In [1]: import numpy as np

In [2]: np.set_printoptions(precision=4, suppress=True, linewidth=140, floatmode="fixed")

In [3]: data = np.load("x.npy")

In [4]: print(data)
[[2 0 1]
 [2 0 0]
 [2 0 6]
 [2 2 1]
 [2 0 1]
 [2 0 0]
 [2 0 0]
 [2 0 0]
 [2 0 0]
 [2 4 0]
 [2 4 3]
 [2 0 5]
 [2 0 0]
 [2 2 4]
 [2 4 3]
 [2 0 0]
 [2 0 5]
 [2 2 4]
 [2 4 0]
 [2 0 0]
 [2 0 5]
 [2 0 0]
 [2 0 1]
 [2 2 0]
 [2 0 0]
 [2 2 1]]

In [5]: x0 = np.array([3, -3, -1])

In [6]: rhs = data @ x0

In [7]: print(np.round(np.linalg.pinv(data) @ data, 4) + 0)
[[1.0000 0.0000 0.0000]
 [0.0000 1.0000 0.0000]
 [0.0000 0.0000 1.0000]]

In [8]: print(np.linalg.lstsq(data, rhs)[0])
[ 3.0000 -3.0000 -1.0000]

In [9]: rng = np.random.default_rng(321)

In [10]: rhs = rhs + 0.02 * rng.normal(size=26)

In [11]: print(rhs)
[ 4.9866  6.0084 -0.0292 -1.0298  4.9915  5.9974  6.0090  5.9825  6.0334 -6.0174 -8.9867  0.9986  5.9959 -3.9938 -8.9978  6.0072  1.0068
 -4.0102 -6.0032  5.9932  1.0335  5.9748  5.0283 -0.0048  5.9552 -0.9997]

In [12]: beta, *_ = np.linalg.lstsq(data, rhs)

In [13]: print([round(float(np.linalg.norm(np.linalg.solve(data.T @ data + lam * np.eye(3), data.T @ rhs))), 2) for lam in (0, 1, 10, 100)])
[4.36, 4.24, 3.42, 1.18]

In [14]: E = np.array([[0, 0, 6, 6], [0, 0, 3, -3], [2, 2, 4, 4], [1, -1, 2, -2]])

In [15]: evals, V = np.linalg.eig(E)

In [16]: print(np.sort(np.linalg.eigvals(np.linalg.inv(E))))
[-0.3904 -0.2135  0.1301  0.6404]

In [17]: print(np.sort(np.linalg.eigvals(E @ E)))
[ 2.4384  6.5616 21.9460 59.0540]

In [18]: arr = np.loadtxt("case15.csv", delimiter=",")

In [19]: print(arr)
[[1.0000 0.0000 0.0000]
 [4.0000 1.0000 0.0000]
 [3.0000 1.0000 1.0000]]

In [20]: P = np.triu(np.array([[2, 0, 0], [1, 1, -2], [0, 2, 0]]), 1) + np.eye(3)

In [21]: B = P @ arr @ np.linalg.inv(P)

In [22]: print(np.linalg.matrix_rank(B))
3

In [23]: print(P @ arr - arr @ P)
[[ 0.0000  0.0000  0.0000]
 [-6.0000 -2.0000  0.0000]
 [ 0.0000  0.0000  2.0000]]

In [24]: u, v = arr[0], arr[2]

In [25]: print(u @ v)
3.0

In [26]: print(u @ u)
1.0

In [27]: p = (u @ v) / (u @ u) * u

In [28]: print((v - p) @ u)
0.0

In [29]: print(p)
[3.0000 0.0000 0.0000]

In [30]: print(v - p)
[0.0000 1.0000 1.0000]

In [31]: print(np.round(np.linalg.norm(u + v) ** 2 + np.linalg.norm(u - v) ** 2, 4))
24.0

In [32]: A = np.array([[2, 0, 0], [-1, -3, 0], [0, -2, -2]])

In [33]: print(A)
[[ 2  0  0]
 [-1 -3  0]
 [ 0 -2 -2]]

In [34]: B = A / np.sqrt((A ** 2).mean(axis=1, keepdims=True))

In [35]: print(np.linalg.matrix_rank(B) == np.linalg.matrix_rank(A))
True

In [36]: print(B[2])
[ 0.0000 -1.2247 -1.2247]

In [37]: t3 = np.stack([A, 4 * A, A[::-1]])

In [38]: print(np.linalg.matrix_rank(t3))
[3 3 3]

In [39]: print(np.linalg.norm(t3, axis=(1, 2)))
[ 4.6904 18.7617  4.6904]

In [40]: print(t3.sum(axis=0))
[[ 10  -2  -2]
 [ -6 -18   0]
 [  2 -10 -10]]

In [41]: print(np.einsum("ij,ji->", A, A))
17

In [42]: print(np.kron(np.eye(2, dtype=int), A))
[[ 2  0  0  0  0  0]
 [-1 -3  0  0  0  0]
 [ 0 -2 -2  0  0  0]
 [ 0  0  0  2  0  0]
 [ 0  0  0 -1 -3  0]
 [ 0  0  0  0 -2 -2]]

In [43]: print(np.linalg.eigvals(A))
[-2.0000 -3.0000  2.0000]

In [44]: x0 = np.array([1, 4, -3])

In [45]: h1 = np.maximum(A @ x0, 0)

In [46]: print(np.flatnonzero(h1 > 1e-9))
[0]

In [47]: print(h1)
[2 0 0]

In [48]: print(np.maximum(A @ (3 * x0), 0))
[6 0 0]

In [49]: u, v = A[1], A[0]

In [50]: print(u @ v)
-2

In [51]: p = (u @ v) / (u @ u) * u

In [52]: print(np.outer(u, v))
[[-2  0  0]
 [-6  0  0]
 [ 0  0  0]]

In [53]: print(v - p)
[ 1.8000 -0.6000  0.0000]

In [54]: print(p)
[ 0.2000  0.6000 -0.0000]

In [55]: print(round((v - p) @ u, 4))
0.0

In [56]: print(round(np.linalg.norm(u + v) ** 2 + np.linalg.norm(u - v) ** 2, 4))
28.0

In [57]: X = np.load("mat.npy")

In [58]: print(X)
[[-1  0  1]
 [ 2  3  4]
 [ 5  6  7]
 [ 8  9 10]]

In [59]: B = np.c_[data[:, :2] @ np.array([[0, 3], [0, 0]]), np.array([-2, 0, -2, 0, -2, 2, 0, 0, 2, 2, -1, -2, 0, 1, 1, 1, 2, 2, 2, 1, -2, 1, -2, 2, -1, -1])]

In [60]: print(B)
[[ 0  6 -2]
 [ 0  6  0]
 [ 0  6 -2]
 [ 0  6  0]
 [ 0  6 -2]
 [ 0  6  2]
 [ 0  6  0]
 [ 0  6  0]
 [ 0  6  2]
 [ 0  6  2]
 [ 0  6 -1]
 [ 0  6 -2]
 [ 0  6  0]
 [ 0  6  1]
 [ 0  6  1]
 [ 0  6  1]
 [ 0  6  2]
 [ 0  6  2]
 [ 0  6  2]
 [ 0  6  1]
 [ 0  6 -2]
 [ 0  6  1]
 [ 0  6 -2]
 [ 0  6  2]
 [ 0  6 -1]
 [ 0  6 -1]]

In [61]: print(np.round(np.linalg.norm(B - data @ np.linalg.lstsq(data, B)[0], axis=0), 4) + 0)
[0.0000 0.0000 6.8346]

In [62]: print(np.linalg.matrix_rank(np.c_[data, B]))
4

In [63]: print(np.linalg.lstsq(B[:-1].T, B[-1])[2])
2

In [64]: M = np.load("block6.npy")

In [65]: print(M)
[[1 0 0]
 [0 1 0]
 [0 0 1]]

In [66]: # orthonormal columns

In [67]: print(np.sort(np.abs(np.fft.fft(M[0]))), np.sort(np.linalg.svd(M, compute_uv=False)))
[1.0000 1.0000 1.0000] [1.0000 1.0000 1.0000]

In [68]: print(np.allclose(M @ M.T, M.T @ M))
True

In [69]: B = np.array([[2, 0, 1], [5, 4, 0], [4, 1, 2]])

In [70]: print(np.einsum("ik,kj->ij", M, B))
[[2 0 1]
 [5 4 0]
 [4 1 2]]

In [71]: print(np.vstack([M, B.T]).shape)
(6, 3)

In [72]: print(np.einsum("ik,kj->ji", M, B))
[[2 5 4]
 [0 4 1]
 [1 0 2]]

In [73]: print(B.T @ M.T)
[[2 5 4]
 [0 4 1]
 [1 0 2]]

In [74]: print(np.einsum("ij,ij->i", M, M))
[1 1 1]

In [75]: print(M @ B)
[[2 0 1]
 [5 4 0]
 [4 1 2]]

In [76]: print(np.einsum("ij->j", M))
[1 1 1]

In [77]: x0 = np.array([5, 2, -6])

In [78]: print(M @ x0)
[ 5  2 -6]

In [79]: print(np.trace(M))
3

In [80]: J = np.array([[1.9, -0.6, 0.3],
    ...:     [1.1, -1.7, -1.0],
    ...:     [-1.0, 0.5, 0.1],
    ...:     [-0.6, -1.6, 1.2]])

In [81]: J[3] = J[0] + 0.1 * rng.normal(size=3)

In [82]: print(J)
[[ 1.9000 -0.6000  0.3000]
 [ 1.1000 -1.7000 -1.0000]
 [-1.0000  0.5000  0.1000]
 [ 1.8960 -0.5821  0.2240]]

In [83]: x0 = np.array([2, 2, 2])

In [84]: h1 = np.maximum(J @ x0, 0)

In [85]: print(h1)
[3.2000 0.0000 0.0000 3.0757]

In [86]: print(np.tanh(J @ x0))
[ 0.9967 -0.9967 -0.6640  0.9957]

In [87]: print(J * (h1 > 1e-9)[:, None])
[[ 1.9000 -0.6000  0.3000]
 [ 0.0000 -0.0000 -0.0000]
 [-0.0000  0.0000  0.0000]
 [ 1.8960 -0.5821  0.2240]]
